% python3 -q
>>> import numpy as np
>>> np.set_printoptions(precision=2, suppress=True, linewidth=140, legacy="1.25")
>>> M = np.array([[15, 0, 5, 0], [0, 9, 0, 3], [5, 0, 10, 0], [0, 3, 0, 6]])
>>> x0 = np.array([-5, 1, -3, -2])
>>> rhs = M @ x0
>>> print(rhs)
[-90   3 -55  -9]
>>> print(np.linalg.solve(M, M[:, 3]))
[0. 0. 0. 1.]
>>> print(np.linalg.solve(M, rhs))
[-5.  1. -3. -2.]
>>> rng = np.random.default_rng(5665)
>>> other = M + rng.integers(-2, 3, (4, 1)) @ rng.integers(-2, 3, (1, 4))
>>> print(other)
[[15  0  5  0]
 [ 0  9  0  3]
 [ 5 -2 14 -4]
 [ 0  4 -2  8]]
>>> print(other - M)
[[ 0  0  0  0]
 [ 0  0  0  0]
 [ 0 -2  4 -4]
 [ 0  1 -2  2]]
>>> Lm = np.linalg.cholesky(M)
>>> print(round(np.prod(np.diag(Lm)) ** 2, 2), np.round(np.linalg.det(M), 2))
5625.0 5625.0
>>> print(np.diag(Lm) ** 2)
[15.    9.    8.33  5.  ]
>>> print(M / np.sqrt(np.outer(np.diag(M), np.diag(M))))
[[1.   0.   0.41 0.  ]
 [0.   1.   0.   0.41]
 [0.41 0.   1.   0.  ]
 [0.   0.41 0.   1.  ]]
>>> print(np.linalg.matrix_power(M, 3))
[[4375    0 2500    0]
 [   0  945    0  540]
 [2500    0 1875    0]
 [   0  540    0  405]]
>>> print((M + M.T) / 2)
[[15.  0.  5.  0.]
 [ 0.  9.  0.  3.]
 [ 5.  0. 10.  0.]
 [ 0.  3.  0.  6.]]
>>> print(round(float(np.linalg.det(M)), 2))
5625.0
>>> print(M @ M)
[[250   0 125   0]
 [  0  90   0  45]
 [125   0 125   0]
 [  0  45   0  45]]
>>> print(np.round(np.abs(np.linalg.eigvals(M)).max(), 2))
18.09
>>> feats = np.loadtxt("run8.csv", delimiter=",")
>>> print(feats)
[[-1.  0.  0.  0.  0.  0.  0.  0.  0.  0.  0.  0.]
 [ 0.  1.  0.  0.  0.  0.  0.  0.  0.  0.  0.  0.]
 [ 0.  0.  1.  0.  0.  0.  0.  0.  0.  0.  0.  0.]
 [ 0.  0.  0.  1.  0.  0.  0.  0.  0.  0.  0.  0.]
 [ 0.  0.  0.  0.  1.  0.  0.  0.  0.  0.  0.  0.]
 [ 0.  0.  0.  0.  0.  1.  0.  0.  0.  0.  0.  0.]
 [ 0.  0.  0.  0.  0.  0.  1.  0.  0.  0.  0.  0.]
 [ 0.  0.  0.  0.  0.  0.  0.  1.  0.  0.  0.  0.]
 [ 0.  0.  0.  0.  0.  0.  0.  0.  1.  0.  0.  0.]
 [ 0.  0.  0.  0.  0.  0.  0.  0.  0.  1.  0.  0.]
 [ 0.  0.  0.  0.  0.  0.  0.  0.  0.  0.  1.  0.]
 [ 0.  0.  0.  0.  0.  0.  0.  0.  0.  0.  0. -1.]]
>>> idx = rng.permutation(12)
>>> print(idx)
[ 1  5 10  8  9  0  3 11  2  4  7  6]
>>> other = feats[idx][:, idx]
>>> print(np.allclose(other, feats))
False
>>> idx = rng.permutation(12)
>>> other = feats[:, idx] * rng.choice([-1, 1], 12)
>>> print(other)
[[-0.  0.  0.  0.  0. -0. -1. -0.  0. -0.  0.  0.]
 [-0.  0.  0.  0.  0. -0.  0. -0.  1. -0.  0.  0.]
 [-0.  1.  0.  0.  0. -0.  0. -0.  0. -0.  0.  0.]
 [-0.  0.  1.  0.  0. -0.  0. -0.  0. -0.  0.  0.]
 [-0.  0.  0.  0.  0. -0.  0. -0.  0. -0.  0.  1.]
 [-0.  0.  0.  0.  0. -0.  0. -0.  0. -0.  1.  0.]
 [-0.  0.  0.  0.  1. -0.  0. -0.  0. -0.  0.  0.]
 [-0.  0.  0.  0.  0. -0.  0. -1.  0. -0.  0.  0.]
 [-0.  0.  0.  0.  0. -0.  0. -0.  0. -1.  0.  0.]
 [-0.  0.  0.  1.  0. -0.  0. -0.  0. -0.  0.  0.]
 [-1.  0.  0.  0.  0. -0.  0. -0.  0. -0.  0.  0.]
 [-0.  0.  0.  0.  0.  1.  0. -0.  0. -0.  0.  0.]]
>>> U, _, vt = np.linalg.svd(feats.T @ other)
>>> print(U @ vt)
[[ 0.  0.  0.  0.  0.  0.  1.  0.  0.  0.  0.  0.]
 [ 0.  0.  0.  0.  0.  0.  0.  0.  1.  0.  0.  0.]
 [ 0.  1.  0.  0.  0.  0.  0.  0.  0.  0.  0.  0.]
 [ 0.  0.  1.  0.  0.  0.  0.  0.  0.  0.  0.  0.]
 [ 0.  0.  0.  0.  0.  0.  0.  0.  0.  0.  0.  1.]
 [ 0.  0.  0.  0.  0.  0.  0.  0.  0.  0.  1.  0.]
 [ 0.  0.  0.  0.  1.  0.  0.  0.  0.  0.  0.  0.]
 [ 0.  0.  0.  0.  0.  0.  0. -1.  0.  0.  0.  0.]
 [ 0.  0.  0.  0.  0.  0.  0.  0.  0. -1.  0.  0.]
 [ 0.  0.  0.  1.  0.  0.  0.  0.  0.  0.  0.  0.]
 [-1.  0.  0.  0.  0.  0.  0.  0.  0.  0.  0.  0.]
 [ 0.  0.  0.  0.  0. -1.  0.  0.  0.  0.  0.  0.]]
>>> print(idx)
[10  2  3  9  6 11  0  7  1  8  5  4]
>>> print(np.linalg.lstsq(feats, other)[0])
[[ 0.  0.  0.  0.  0.  0.  1.  0.  0.  0.  0.  0.]
 [ 0.  0.  0.  0.  0.  0.  0.  0.  1.  0.  0.  0.]
 [ 0.  1.  0.  0.  0.  0.  0.  0.  0.  0.  0.  0.]
 [ 0.  0.  1.  0.  0.  0.  0.  0.  0.  0.  0.  0.]
 [ 0.  0.  0.  0.  0.  0.  0.  0.  0.  0.  0.  1.]
 [ 0.  0.  0.  0.  0.  0.  0.  0.  0.  0.  1.  0.]
 [ 0.  0.  0.  0.  1.  0.  0.  0.  0.  0.  0.  0.]
 [ 0.  0.  0.  0.  0.  0.  0. -1.  0.  0.  0.  0.]
 [ 0.  0.  0.  0.  0.  0.  0.  0.  0. -1.  0.  0.]
 [ 0.  0.  0.  1.  0.  0.  0.  0.  0.  0.  0.  0.]
 [-1.  0.  0.  0.  0.  0.  0.  0.  0.  0.  0.  0.]
 [ 0.  0.  0.  0.  0. -1.  0.  0.  0.  0.  0.  0.]]
